>>> import numpy as np
>>> import numpy.linalg as la
>>> np.set_printoptions(precision=2, suppress=True, linewidth=200, sign=" ")
>>> K = np.loadtxt("data.csv", delimiter=",")
>>> K
array([[  0.,   0.,  17.],
       [  0.,   0.,  17.],
       [  0.,   0.,  17.],
       [  0.,   0.,  17.],
       [  4.,  16.,   0.],
       [  1.,   0.,   7.],
       [  3.,   7.,   0.],
       [  4.,  16.,   0.],
       [  4.,  16.,   0.],
       [  5.,  25.,   0.],
       [  0.,   0.,  17.],
       [  2.,   0.,   2.],
       [  5.,  25.,   0.],
       [  3.,   7.,   0.],
       [  0.,   0.,  17.],
       [  4.,  16.,   0.],
       [  0.,   0.,  17.],
       [  2.,   0.,   2.],
       [  0.,   0.,  12.],
       [  0.,   0.,  17.],
       [  0.,   0.,  17.],
       [  1.,   0.,   7.],
       [  1.,   0.,   7.],
       [  0.,   0.,  17.],
       [  1.,   0.,   7.],
       [  2.,   0.,   2.],
       [  1.,   0.,   7.],
       [  3.,   7.,   0.],
       [  2.,   0.,   2.],
       [  3.,   7.,   0.],
       [  0.,   0.,  12.],
       [  3.,   7.,   0.],
       [  3.,   7.,   0.],
       [  0.,   0.,  12.],
       [  1.,   0.,   7.],
       [  0.,   0.,  17.],
       [  3.,   7.,   0.],
       [  3.,   7.,   0.],
       [  5.,  25.,   0.],
       [  2.,   0.,   2.],
       [  0.,   0.,  12.],
       [  5.,  25.,   0.],
       [  0.,   0.,  12.],
       [  5.,  25.,   0.],
       [  0.,   0.,  12.],
       [  1.,   0.,   7.],
       [  5.,  25.,   0.],
       [  0.,   0.,  17.]])
>>> # rows 0 and 1 are equal
>>> rng = np.random.default_rng(95)
>>> labels = rng.permutation(3)
>>> B = K[:, labels] * rng.choice([-1, 1], 3)
>>> B
array([[ -0., -17.,  -0.],
       [ -0., -17.,  -0.],
       [ -0., -17.,  -0.],
       [ -0., -17.,  -0.],
       [-16.,  -0.,  -4.],
       [ -0.,  -7.,  -1.],
       [ -7.,  -0.,  -3.],
       [-16.,  -0.,  -4.],
       [-16.,  -0.,  -4.],
       [-25.,  -0.,  -5.],
       [ -0., -17.,  -0.],
       [ -0.,  -2.,  -2.],
       [-25.,  -0.,  -5.],
       [ -7.,  -0.,  -3.],
       [ -0., -17.,  -0.],
       [-16.,  -0.,  -4.],
       [ -0., -17.,  -0.],
       [ -0.,  -2.,  -2.],
       [ -0., -12.,  -0.],
       [ -0., -17.,  -0.],
       [ -0., -17.,  -0.],
       [ -0.,  -7.,  -1.],
       [ -0.,  -7.,  -1.],
       [ -0., -17.,  -0.],
       [ -0.,  -7.,  -1.],
       [ -0.,  -2.,  -2.],
       [ -0.,  -7.,  -1.],
       [ -7.,  -0.,  -3.],
       [ -0.,  -2.,  -2.],
       [ -7.,  -0.,  -3.],
       [ -0., -12.,  -0.],
       [ -7.,  -0.,  -3.],
       [ -7.,  -0.,  -3.],
       [ -0., -12.,  -0.],
       [ -0.,  -7.,  -1.],
       [ -0., -17.,  -0.],
       [ -7.,  -0.,  -3.],
       [ -7.,  -0.,  -3.],
       [-25.,  -0.,  -5.],
       [ -0.,  -2.,  -2.],
       [ -0., -12.,  -0.],
       [-25.,  -0.,  -5.],
       [ -0., -12.,  -0.],
       [-25.,  -0.,  -5.],
       [ -0., -12.,  -0.],
       [ -0.,  -7.,  -1.],
       [-25.,  -0.,  -5.],
       [ -0., -17.,  -0.]])
>>> U, _, vt = la.svd(K.T @ B)
>>> labels
array([ 1,  2,  0])
>>> np.round(U @ vt, 2) + 0
array([[ 0.,  0., -1.],
       [-1.,  0.,  0.],
       [ 0., -1.,  0.]])
>>> x0 = np.array([3, -3, 2])
>>> target = K @ x0
>>> try:
...     la.solve(K, target)
... except la.LinAlgError as e:
...     print("failed:", e)
... 
failed: Last 2 dimensions of the array must be square
>>> np.round(la.pinv(K) @ K, 2) + 0
array([[ 1.,  0.,  0.],
       [ 0.,  1.,  0.],
       [ 0.,  0.,  1.]])
>>> target
array([ 34.,  34.,  34.,  34., -36.,  17., -12., -36., -36., -60.,  34.,  10., -60., -12.,  34., -36.,  34.,  10.,  24.,  34.,  34.,  17.,  17.,  34.,  17.,  10.,  17., -12.,  10., -12.,  24., -12.,
       -12.,  24.,  17.,  34., -12., -12., -60.,  10.,  24., -60.,  24., -60.,  24.,  17., -60.,  34.])
>>> la.solve(K.T @ K, K.T @ target)
array([ 3., -3.,  2.])
>>> target = target + 0.02 * rng.normal(size=48)
>>> target
array([ 33.99,  34.03,  34.02,  34.01, -35.99,  16.98, -12.  , -36.  , -36.05, -59.98,  34.01,  10.  , -59.98, -12.01,  34.01, -36.01,  34.02,  10.  ,  24.01,  34.  ,  33.97,  16.97,  16.99,  34.01,
        16.99,   9.99,  16.98, -12.01,  10.  , -11.98,  23.98, -11.98, -12.02,  24.  ,  16.98,  34.02, -12.  , -11.95, -60.03,  10.03,  24.  , -60.03,  24.01, -60.01,  23.97,  17.03, -59.98,  34.02])
>>> beta, *_ = la.lstsq(K, target)
>>> beta.round()
array([ 3., -3.,  2.])
>>> np.round(K.T @ (target - K @ beta), 2) + 0
array([ 0.,  0.,  0.])
>>> beta
array([ 3., -3.,  2.])
>>> [round(float(la.norm(la.solve(K.T @ K + lam * np.eye(3), K.T @ target))), 2) for lam in (0, 1, 10, 100)]
[4.69, 4.63, 4.2, 3.18]
>>> C = K[[22, 15]].astype(float)
>>> for _ in range(5):
...     labels = la.norm(K[:, None] - C, axis=-1).argmin(axis=1)
...     C = np.array([K[labels == j].mean(axis=0) for j in range(2)])
... 
>>> labels
array([ 0,  0,  0,  0,  1,  0,  1,  1,  1,  1,  0,  0,  1,  1,  0,  1,  0,  0,  0,  0,  0,  0,  0,  0,  0,  0,  0,  1,  0,  1,  0,  1,  1,  0,  0,  0,  1,  1,  1,  0,  0,  1,  0,  1,  0,  0,  1,  0])
>>> np.bincount(labels)
array([ 30,  18])
>>> np.abs(C[1] - C[0]).argmax()
np.int64(1)
>>> C
array([[  0.57,   0.  ,  11.17],
       [  3.89,  15.  ,   0.  ]])
>>> B = np.c_[K[:, :2] @ np.array([[3, 0], [1, 3]]), np.array([0, 1, 3, 2, 2, 0, 0, 3, 0, 3, 1, 1, 3, 3, 2, 1, 1, 2, 1, 3, 3, 3, 1, 2, 0, 1, 3, 2, 3, 1, 3, 1, 2, 1, 3, 0, 0, 1, 0, 1, 1, 3, 2, 0, 0, 2, 0, 3])]
>>> B
array([[  0.,   0.,   0.],
       [  0.,   0.,   1.],
       [  0.,   0.,   3.],
       [  0.,   0.,   2.],
       [ 28.,  48.,   2.],
       [  3.,   0.,   0.],
       [ 16.,  21.,   0.],
       [ 28.,  48.,   3.],
       [ 28.,  48.,   0.],
       [ 40.,  75.,   3.],
       [  0.,   0.,   1.],
       [  6.,   0.,   1.],
       [ 40.,  75.,   3.],
       [ 16.,  21.,   3.],
       [  0.,   0.,   2.],
       [ 28.,  48.,   1.],
       [  0.,   0.,   1.],
       [  6.,   0.,   2.],
       [  0.,   0.,   1.],
       [  0.,   0.,   3.],
       [  0.,   0.,   3.],
       [  3.,   0.,   3.],
       [  3.,   0.,   1.],
       [  0.,   0.,   2.],
       [  3.,   0.,   0.],
       [  6.,   0.,   1.],
       [  3.,   0.,   3.],
       [ 16.,  21.,   2.],
       [  6.,   0.,   3.],
       [ 16.,  21.,   1.],
       [  0.,   0.,   3.],
       [ 16.,  21.,   1.],
       [ 16.,  21.,   2.],
       [  0.,   0.,   1.],
       [  3.,   0.,   3.],
       [  0.,   0.,   0.],
       [ 16.,  21.,   0.],
       [ 16.,  21.,   1.],
       [ 40.,  75.,   0.],
       [  6.,   0.,   1.],
       [  0.,   0.,   1.],
       [ 40.,  75.,   3.],
       [  0.,   0.,   2.],
       [ 40.,  75.,   0.],
       [  0.,   0.,   0.],
       [  3.,   0.,   2.],
       [ 40.,  75.,   0.],
       [  0.,   0.,   3.]])
>>> np.round(la.norm(B - K @ la.lstsq(K, B)[0], axis=0), 2) + 0
array([ 0.  ,  0.  ,  7.83])
>>> la.matrix_rank(np.c_[K, B])
np.int64(4)
>>> P = K @ la.solve(K.T @ K, K.T)
>>> la.matrix_rank(np.eye(48) - P)
np.int64(45)
>>> np.trace(P)
np.float64(3.0)
>>> np.round(P @ K[:, 2], 2) + 0
array([ 17.,  17.,  17.,  17.,   0.,   7.,   0.,   0.,   0.,   0.,  17.,   2.,   0.,   0.,  17.,   0.,  17.,   2.,  12.,  17.,  17.,   7.,   7.,  17.,   7.,   2.,   7.,   0.,   2.,   0.,  12.,   0.,
         0.,  12.,   7.,  17.,   0.,   0.,   0.,   2.,  12.,   0.,  12.,   0.,  12.,   7.,   0.,  17.])
>>> C = 3 * np.array([[0.5, 0.5, -0.4, -0.7, -0.8, 0.3, 0.5, -0.6, 1.3, -0.1, -0.3, 0.2],
...     [2.4, -1.3, -0.1, 0.4, 1.4, -0.9, 0.7, 0.7, -0.1, -0.1, -0.4, -0.9]])
>>> labels = rng.integers(0, 2, 19)
>>> data = C[labels] + rng.normal(size=(19, 12))
>>> data
array([[ 3.45,  1.62, -2.67, -2.91, -2.78,  0.45,  2.22, -1.4 ,  5.14, -0.82, -0.97,  1.25],
       [ 8.63, -3.28,  0.72,  3.05,  4.13, -3.65,  4.23,  3.2 , -0.22, -1.63,  0.95, -4.14],
       [ 8.24, -2.83,  1.35,  0.5 ,  4.74, -2.18,  3.05,  2.89, -0.36, -0.69, -0.31, -4.59],
       [ 3.43,  1.19, -1.76, -1.31, -3.34, -0.76,  2.73, -0.17,  3.87,  1.62, -1.51, -0.4 ],
       [ 6.56, -4.16,  0.95,  2.58,  4.13, -1.66,  4.73,  2.72,  1.91,  0.65, -1.51, -3.35],
       [ 6.78, -4.14, -0.76,  1.97,  3.22, -4.05,  2.44,  1.23, -1.61, -1.27, -1.79, -2.81],
       [ 7.39, -5.26,  0.35,  0.83,  3.52, -3.39,  1.53,  0.11, -0.58, -2.12, -1.79, -2.7 ],
       [ 6.64, -4.07, -2.45,  2.28,  3.86, -1.64,  1.58,  1.24, -3.48,  0.33, -2.2 , -1.15],
       [ 7.62, -4.68,  0.92,  2.38,  4.35, -3.35,  1.45,  2.45,  0.64,  0.57,  0.75, -4.26],
       [ 7.18, -3.17, -0.22,  0.07,  4.41, -1.49,  0.7 ,  2.45, -1.41,  0.57,  0.24, -2.01],
       [ 7.95, -2.39,  0.54,  0.48,  3.67, -0.36,  3.61,  3.97, -0.3 ,  0.86, -0.99, -3.44],
       [ 6.66, -5.02,  0.41, -0.11,  3.87, -3.29,  2.69,  1.65,  0.4 , -0.41, -1.56, -1.77],
       [ 7.91, -5.67, -1.4 ,  2.33,  3.73, -2.06,  2.24,  2.63, -0.13,  0.64,  0.03, -1.92],
       [ 1.2 ,  0.41, -1.8 , -2.79, -2.23,  2.17,  1.34, -1.43,  3.29, -2.75, -1.08,  1.1 ],
       [ 0.03,  2.37, -0.85, -2.95, -1.68, -0.79,  1.94, -2.79,  3.84, -0.95,  0.66,  1.76],
       [ 7.15, -4.15, -0.49,  2.09,  2.62, -4.07,  0.59,  1.27, -1.3 , -1.21, -3.51, -1.88],
       [ 1.39,  1.69, -1.52, -2.41, -4.31,  1.73,  1.49, -1.43,  4.61, -2.  , -0.91,  0.42],
       [ 5.29, -3.76, -1.47,  2.69,  6.21, -2.32,  4.54,  3.79, -1.2 ,  0.12,  0.32, -3.73],
       [ 1.18,  1.39, -2.39, -3.31, -2.54,  1.91,  0.92, -0.89,  6.14, -0.49,  0.14,  1.  ]])
>>> O, vecs = la.qr(data[:, :2])[0], la.qr(data[:, 2:])[0]
>>> sv = la.svd(O.T @ vecs, compute_uv=False)
>>> round(float(la.norm(O @ O.T - vecs @ vecs.T, 2)), 2)
1.0
>>> sv
array([ 0.98,  0.9 ])
>>> np.degrees(np.arccos(sv.clip(0, 1)))
array([ 10.14,  25.36])
>>> B = np.c_[data[:, :7] @ np.array([[2, 0, 0, 2, 3, 1, 2],
...     [0, 1, 3, 0, 2, 3, 2],
...     [1, 3, 3, 3, 1, 0, 2],
...     [2, 2, 0, 0, 1, 0, 2],
...     [2, 3, 1, 2, 2, 1, 2],
...     [2, 0, 2, 0, 0, 3, 2],
...     [1, 2, 2, 1, 0, 2, 3]]), np.array([0, 0, 0, 3, 2, 0, 0, 2, 1, 2, 1, 0, 1, 1, 3, 0, 1, 0, 0])]
>>> B
array([[ -4.03, -16.09,  -0.59,  -4.43,   2.46,  11.31,   0.99,   0.  ],
       [ 29.28,  25.84,  -2.37,  31.94,  31.38,   0.44,  31.91,   0.  ],
       [ 26.98,  22.53,   2.02,  33.05,  30.37,   4.02,  28.77,   0.  ],
       [ -2.99, -11.26,  -1.11,  -2.37,   2.93,   6.85,   3.11,   3.  ],
       [ 28.89,  25.67,   0.61,  28.93,  23.12,   2.68,  30.96,   2.  ],
       [ 17.52,  12.04, -14.7 ,  20.15,  19.72,  -9.67,  13.36,   0.  ],
       [ 18.56,  11.06, -14.94,  24.39,  19.87, -11.99,  11.45,   0.  ],
       [ 21.41,   7.86, -15.84,  15.22,  19.33,  -3.49,  13.96,   2.  ],
       [ 24.37,  18.76, -10.74,  28.14,  25.49,  -9.21,  18.82,   1.  ],
       [ 20.8 ,  10.92,  -7.36,  23.2 ,  23.86,  -1.01,  15.63,   2.  ],
       [ 27.61,  18.42,   4.61,  28.48,  27.43,  10.57,  30.59,   1.  ],
       [ 17.35,  12.97, -11.14,  24.98,  17.97,  -9.01,  13.11,   0.  ],
       [ 24.67,  10.47, -17.13,  21.34,  20.8 ,  -7.08,  16.4 ,   1.  ],
       [ -3.74, -14.58,   0.62,  -6.11,  -4.63,   9.39,  -2.04,   1.  ],
       [ -9.68,  -7.23,   5.2 ,  -3.89,  -2.31,   7.  ,  -1.89,   3.  ],
       [ 15.68,   7.6 , -18.27,  18.65,  19.99, -13.72,   8.07,   0.  ],
       [ -7.24, -17.63,   2.64,  -8.89,  -5.  ,  10.31,  -2.4 ,   1.  ],
       [ 26.82,  24.92,  -5.04,  23.13,  21.98,   2.35,  26.9 ,   0.  ],
       [ -6.98, -18.18,   0.12,  -8.98,  -4.45,  10.39,  -4.76,   0.  ]])
>>> la.matrix_rank(B)
np.int64(8)
>>> np.round(la.norm(B - data @ la.lstsq(data, B)[0], axis=0), 2) + 0
array([ 0.  ,  0.  ,  0.  ,  0.  ,  0.  ,  0.  ,  0.  ,  3.05])
>>> la.norm(la.qr(data)[0].T @ B, axis=0) ** 2 / ((B ** 2).sum(axis=0) + 1e-12)
array([ 1.  ,  1.  ,  1.  ,  1.  ,  1.  ,  1.  ,  1.  ,  0.73])
>>> np.round(la.lstsq(data, B[:, 0])[0], 2) + 0
array([ 2.,  0.,  1.,  2.,  2.,  2.,  1.,  0.,  0.,  0.,  0.,  0.])
>>> la.matrix_rank(np.c_[data, B])
np.int64(13)
>>> cen = B - B.mean(axis=1)
Traceback (most recent call last):
  File "<python-input-56>", line 1, in <module>
    cen = B - B.mean(axis=1)
          ~~^~~~~~~~~~~~~~~~
ValueError: operands could not be broadcast together with shapes (19,8) (19,) 
>>> cen = B - B.mean(axis=0)
>>> U, sv, vt = la.svd(cen, full_matrices=False)
>>> sv
array([ 133.39,   46.18,   15.57,   12.54,    6.74,    4.31,    4.11,    2.27])
>>> round((sv ** 2).sum() ** 2 / (sv ** 4).sum(), 2)
np.float64(1.3)
>>> np.abs(vt[0]).argmax()
np.int64(1)
>>> np.abs(U[:, 0]).argmax()
np.int64(18)
>>> (np.sign(U[:, 0]) == np.sign(U[0, 0])).astype(int)
array([ 1,  0,  0,  1,  0,  0,  0,  0,  0,  0,  0,  0,  0,  1,  1,  0,  1,  0,  1])
>>> u = np.array([2, 2, 1])
>>> np.polyval(u, data[6])
array([ 124.95,   45.76,    1.94,    4.02,   32.85,   17.26,    8.72,    1.25,    0.51,    5.72,    3.84,   10.14])
>>> def softmax(z):
...     e = np.exp(z - z.max(axis=-1, keepdims=True))
...     return e / e.sum(axis=-1, keepdims=True)
... 
>>> np.round(softmax(10 * data[2]), 2) + 0
array([ 1.,  0.,  0.,  0.,  0.,  0.,  0.,  0.,  0.,  0.,  0.,  0.])
>>> scores = data @ data.T / np.sqrt(12)
>>> softmax(scores).round(6).argmax(axis=1)
array([  0,   1,   1,   3,   1,   1,   1,   7,   1,   1,   1,   1,   1,   0,   0,   1,  16,   1,  18])
>>> F = np.array([[0, 3, 3, -1, -3, -2, -2],
...     [0, -1, -1, -1, 2, -3, 3],
...     [-1, -3, -2, -3, -3, 1, 3],
...     [-2, 2, 1, 3, 0, -2, -3],
...     [0, 1, 1, 2, -1, -1, 1],
...     [3, 2, -1, 3, 2, 3, 3],
...     [3, 3, 3, 0, 2, 0, 1],
...     [2, 1, -2, 2, -3, -1, 1],
...     [-1, 0, -1, 0, 0, 1, -3],
...     [0, 3, -2, 3, -2, 3, -2],
...     [0, -2, -1, 3, 2, 2, 1],
...     [3, 0, -3, -3, 2, -2, 0],
...     [3, -3, -2, 0, -3, -2, 2]])
>>> F[3] = F[1]
>>> F
array([[ 0,  3,  3, -1, -3, -2, -2],
       [ 0, -1, -1, -1,  2, -3,  3],
       [-1, -3, -2, -3, -3,  1,  3],
       [ 0, -1, -1, -1,  2, -3,  3],
       [ 0,  1,  1,  2, -1, -1,  1],
       [ 3,  2, -1,  3,  2,  3,  3],
       [ 3,  3,  3,  0,  2,  0,  1],
       [ 2,  1, -2,  2, -3, -1,  1],
       [-1,  0, -1,  0,  0,  1, -3],
       [ 0,  3, -2,  3, -2,  3, -2],
       [ 0, -2, -1,  3,  2,  2,  1],
       [ 3,  0, -3, -3,  2, -2,  0],
       [ 3, -3, -2,  0, -3, -2,  2]])
>>> B = np.c_[F[:, :5] @ np.array([[1, 0, 3, 3, 3],
...     [2, 3, 2, 2, 0],
...     [0, 0, 0, 0, 2],
...     [2, 2, 3, 1, 1],
...     [1, 1, 2, 0, 3]]), np.array([-5, 2, 0, 5, -4, 0, -3, 2, 5, -4, -4, -2, 5])]
>>> B
array([[  1,   4,  -3,   5,  -4,  -5],
       [ -2,  -3,  -1,  -3,   3,   2],
       [-16, -18, -24, -12, -19,   0],
       [ -2,  -3,  -1,  -3,   3,   5],
       [  5,   6,   6,   4,   1,  -4],
       [ 15,  14,  26,  16,  16,   0],
       [ 11,  11,  19,  15,  21,  -3],
       [  5,   4,   8,  10,  -5,   2],
       [ -1,   0,  -3,  -3,  -5,   5],
       [ 10,  13,  11,   9,  -7,  -4],
       [  4,   2,   9,  -1,   7,  -4],
       [ -1,  -4,   4,   6,   6,  -2],
       [ -6, -12,  -3,   3,  -4,   5]])
>>> la.matrix_rank(B)
np.int64(6)
>>> la.norm(la.qr(F)[0].T @ B, axis=0) ** 2 / ((B ** 2).sum(axis=0) + 1e-12)
array([ 1.  ,  1.  ,  1.  ,  1.  ,  1.  ,  0.37])
>>> la.matrix_rank(np.c_[F, B])
np.int64(8)
